% ipython --no-banner

In [1]: import numpy as np

In [2]: np.set_printoptions(precision=1, suppress=True, linewidth=200, floatmode="fixed")

In [3]: tidy = lambda a: np.round(a, 1) + 0

In [4]: m1 = np.array([[23.0, 12.0, 3.0, -5.0],
   ...:     [-18.0, -10.0, -6.0, 2.0],
   ...:     [-6.0, 0.0, 8.0, 6.0],
   ...:     [24.0, 12.0, 0.0, -6.0]])

In [5]: r0 = np.array([1, 2, -2, 1])

In [6]: M2 = m1 + np.outer(r0, np.eye(4)[2])

In [7]: np.linalg.matrix_rank(np.linalg.inv(M2) - np.linalg.inv(m1), tol=1e-8)
Out[7]: np.int64(1)

In [8]: tidy(np.linalg.det(M2) / np.linalg.det(m1)), tidy(1 + np.linalg.solve(m1, r0)[2])
Out[8]: (np.float64(1.2), np.float64(1.2))

In [9]: np.linalg.matrix_rank(M2 - m1)
Out[9]: np.int64(1)

In [10]: Q, R = np.linalg.qr(m1)

In [11]: tidy(R)
Out[11]: 
array([[-38.3, -19.4,  -3.4,   8.6],
       [  0.0,   3.2,   9.6,   5.1],
       [  0.0,   0.0,   2.5,   0.7],
       [  0.0,   0.0,   0.0,   0.4]])

In [12]: tidy(Q @ R)
Out[12]: 
array([[ 23.0,  12.0,   3.0,  -5.0],
       [-18.0, -10.0,  -6.0,   2.0],
       [ -6.0,   0.0,   8.0,   6.0],
       [ 24.0,  12.0,   0.0,  -6.0]])

In [13]: np.allclose(R.T @ R, m1.T @ m1)
Out[13]: True

In [14]: m1.reshape(2, -1)
Out[14]: 
array([[ 23.0,  12.0,   3.0,  -5.0, -18.0, -10.0,  -6.0,   2.0],
       [ -6.0,   0.0,   8.0,   6.0,  24.0,  12.0,   0.0,  -6.0]])

In [15]: m1.reshape(-1, 2)
Out[15]: 
array([[ 23.0,  12.0],
       [  3.0,  -5.0],
       [-18.0, -10.0],
       [ -6.0,   2.0],
       [ -6.0,   0.0],
       [  8.0,   6.0],
       [ 24.0,  12.0],
       [  0.0,  -6.0]])

In [16]: m1.ravel(order="F")
Out[16]: array([ 23.0, -18.0,  -6.0,  24.0,  12.0, -10.0,   0.0,  12.0,   3.0,  -6.0,   8.0,   0.0,  -5.0,   2.0,   6.0,  -6.0])

In [17]: blk = m1.reshape(4, 2, -1)

In [18]: blk.shape
Out[18]: (4, 2, 2)

In [19]: np.swapaxes(blk, 1, 2)[0]
Out[19]: 
array([[23.0,  3.0],
       [12.0, -5.0]])

In [20]: blk[:, 0]
Out[20]: 
array([[ 23.0,  12.0],
       [-18.0, -10.0],
       [ -6.0,   0.0],
       [ 24.0,  12.0]])

In [21]: data = np.loadtxt("sample8.csv", delimiter=",")

In [22]: data
Out[22]: 
array([[-1.9,  1.3, -2.2],
       [-0.6, -0.8, -2.8],
       [ 3.3, -9.6, -2.2],
       [ 5.7, -4.1,  1.4],
       [ 0.4, -0.5, -1.8],
       [-1.3,  5.1,  3.4],
       [-1.7, -2.1, -1.9],
       [ 4.6, -8.8, -6.3],
       [-0.5, 11.0,  4.8],
       [-3.9,  0.7, -2.2],
       [-4.0,  2.7, -1.5],
       [-0.1,  4.0,  0.0],
       [ 3.9,  0.7,  4.8],
       [ 1.0, -2.2,  1.1],
       [-4.4,  9.2,  3.7],
       [ 0.6,  2.6,  4.8],
       [-2.9,  5.7,  0.1],
       [-3.0,  1.1,  0.1],
       [ 2.4, -1.6,  1.5],
       [-2.8,  9.6,  7.2],
       [-2.3,  2.0,  0.2],
       [ 1.4,  0.9,  3.0],
       [-2.5,  2.6, -4.5],
       [ 0.5,  2.2, -1.4],
       [ 2.3,  7.8,  5.2],
       [ 1.5,  0.1,  4.7]])

In [23]: M2 = np.c_[data[:, :2] @ np.array([[-3, 2], [-1, 2]]), np.array([1, 5, 5, -3, 0, 0, 1, 3, 1, -2, 2, 5, 2, 2, -5, -2, 2, 2, 3, 3, -4, 2, -5, 1, -2, 2])]

In [24]: tidy(M2)
Out[24]: 
array([[  4.4,  -1.2,   1.0],
       [  2.6,  -2.8,   5.0],
       [ -0.3, -12.6,   5.0],
       [-13.0,   3.2,  -3.0],
       [ -0.7,  -0.2,   0.0],
       [ -1.2,   7.6,   0.0],
       [  7.2,  -7.6,   1.0],
       [ -5.0,  -8.4,   3.0],
       [ -9.5,  21.0,   1.0],
       [ 11.0,  -6.4,  -2.0],
       [  9.3,  -2.6,   2.0],
       [ -3.7,   7.8,   5.0],
       [-12.4,   9.2,   2.0],
       [ -0.8,  -2.4,   2.0],
       [  4.0,   9.6,  -5.0],
       [ -4.4,   6.4,  -2.0],
       [  3.0,   5.6,   2.0],
       [  7.9,  -3.8,   2.0],
       [ -5.6,   1.6,   3.0],
       [ -1.2,  13.6,   3.0],
       [  4.9,  -0.6,  -4.0],
       [ -5.1,   4.6,   2.0],
       [  4.9,   0.2,  -5.0],
       [ -3.7,   5.4,   1.0],
       [-14.7,  20.2,  -2.0],
       [ -4.6,   3.2,   2.0]])

In [25]: tidy(np.linalg.norm(np.linalg.qr(data)[0].T @ M2, axis=0) ** 2 / ((M2 ** 2).sum(axis=0) + 1e-12))
Out[25]: array([1.0, 1.0, 0.1])

In [26]: tidy(np.linalg.norm(M2 - data @ np.linalg.lstsq(data, M2)[0], axis=0))
Out[26]: array([ 0.0,  0.0, 14.4])

In [27]: np.linalg.matrix_rank(M2)
Out[27]: np.int64(3)

In [28]: hat = data @ np.linalg.solve(data.T @ data, data.T)

In [29]: tidy(hat @ data[:, 2])
Out[29]: array([-2.2, -2.8, -2.2,  1.4, -1.8,  3.4, -1.9, -6.3,  4.8, -2.2, -1.5,  0.0,  4.8,  1.1,  3.7,  4.8,  0.1,  0.1,  1.5,  7.2,  0.2,  3.0, -4.5, -1.4,  5.2,  4.7])

In [30]: tidy(np.linalg.eigvalsh(hat))
Out[30]: array([0.0, 0.0, 0.0, 0.0, 0.0, 0.0, 0.0, 0.0, 0.0, 0.0, 0.0, 0.0, 0.0, 0.0, 0.0, 0.0, 0.0, 0.0, 0.0, 0.0, 0.0, 0.0, 0.0, 1.0, 1.0, 1.0])

In [31]: tidy(np.diag(hat))
Out[31]: array([0.0, 0.0, 0.2, 0.2, 0.0, 0.0, 0.1, 0.3, 0.3, 0.1, 0.1, 0.1, 0.1, 0.0, 0.2, 0.1, 0.1, 0.1, 0.0, 0.2, 0.0, 0.0, 0.2, 0.1, 0.3, 0.1])

In [32]: np.linalg.matrix_rank(np.eye(26) - hat)
Out[32]: np.int64(23)

In [33]: D = np.linalg.norm(data[:, None] - data[None], axis=-1)

In [34]: np.linalg.matrix_rank(D ** 2)
Out[34]: np.int64(5)

In [35]: np.flatnonzero(D[20] < D.mean() / 2)
Out[35]: array([ 0,  9, 10, 11, 16, 17, 20, 23])

In [36]: D[20].round(6).argsort(kind="stable")[:4]
Out[36]: array([20, 17, 10,  0])

In [37]: (D + 1e9 * np.eye(26)).round(6).argmin(axis=1)
Out[37]: array([ 9,  4,  7, 18,  1, 15,  1,  2, 19,  0,  9, 23, 25, 18, 19, 21, 11, 20, 13,  8, 17, 25,  0, 11,  8, 21])

In [38]: tidy(D[20])
Out[38]: array([ 2.5,  4.4, 13.1, 10.1,  4.2,  4.6,  4.6, 14.4, 10.3,  3.2,  2.5,  3.0,  7.8,  5.4,  8.3,  5.5,  3.7,  1.1,  6.1, 10.3,  0.0,  4.8,  4.7,  3.2,  8.9,  6.2])

In [39]: tidy(D[:5, :5])
Out[39]: 
array([[ 0.0,  2.5, 12.1, 10.0,  2.9],
       [ 2.5,  0.0,  9.6,  8.3,  1.4],
       [12.1,  9.6,  0.0,  7.0,  9.6],
       [10.0,  8.3,  7.0,  0.0,  7.2],
       [ 2.9,  1.4,  9.6,  7.2,  0.0]])

In [40]: D.mean(axis=1).argmax()
Out[40]: np.int64(7)

In [41]: Xc = (data - data.mean(axis=0)) / data.std(axis=0)

In [42]: np.argwhere(np.abs(Xc) > 2)
Out[42]: 
array([[2, 1],
       [3, 0],
       [7, 1],
       [7, 2]])

In [43]: tidy(Xc.std(axis=0))
Out[43]: array([1.0, 1.0, 1.0])

In [44]: b = np.linalg.lstsq(np.delete(Xc, 0, axis=1), Xc[:, 0])[0]

In [45]: np.abs(b).argmax()
Out[45]: np.int64(0)

In [46]: mat = np.loadtxt("test2.csv", delimiter=",")

In [47]: tidy(mat)
Out[47]: 
array([[ 4.0, -2.3, -1.1],
       [ 4.0, -0.4, -0.2],
       [ 4.0, -0.7, -0.3],
       [ 4.0,  1.4,  0.7],
       [ 4.0, -0.4, -0.2],
       [ 4.0, -1.6, -0.8],
       [ 4.0,  0.6,  0.3],
       [ 4.0, -2.0, -1.0],
       [ 4.0,  1.7,  0.9],
       [ 4.0,  1.7,  0.9],
       [ 4.0, -0.3, -0.2]])

In [48]: np.linalg.lstsq(mat[:-1].T, mat[-1])[2]
Out[48]: np.int32(2)

In [49]: np.unique(mat.round(6), axis=0).shape
Out[49]: (11, 3)

In [50]: np.allclose(mat[:-1].T @ np.linalg.lstsq(mat[:-1].T, mat[-1])[0], mat[-1])
Out[50]: True

In [51]: U, sig, VT = np.linalg.svd(mat)

In [52]: np.argmax(sig[:-1] / (sig[1:] + 1e-6)) + 1
Out[52]: np.int64(2)

In [53]: M2 = U[:, :2] @ np.diag(sig[:2]) @ VT[:2]

In [54]: tidy(np.abs(mat - M2).max())
Out[54]: np.float64(0.0)

In [55]: tidy(M2)
Out[55]: 
array([[ 4.0, -2.3, -1.1],
       [ 4.0, -0.4, -0.2],
       [ 4.0, -0.7, -0.3],
       [ 4.0,  1.4,  0.7],
       [ 4.0, -0.4, -0.2],
       [ 4.0, -1.6, -0.8],
       [ 4.0,  0.6,  0.3],
       [ 4.0, -2.0, -1.0],
       [ 4.0,  1.7,  0.9],
       [ 4.0,  1.7,  0.9],
       [ 4.0, -0.3, -0.2]])

In [56]: np.linalg.matrix_rank(mat, rtol=0.05)
Out[56]: np.int64(2)
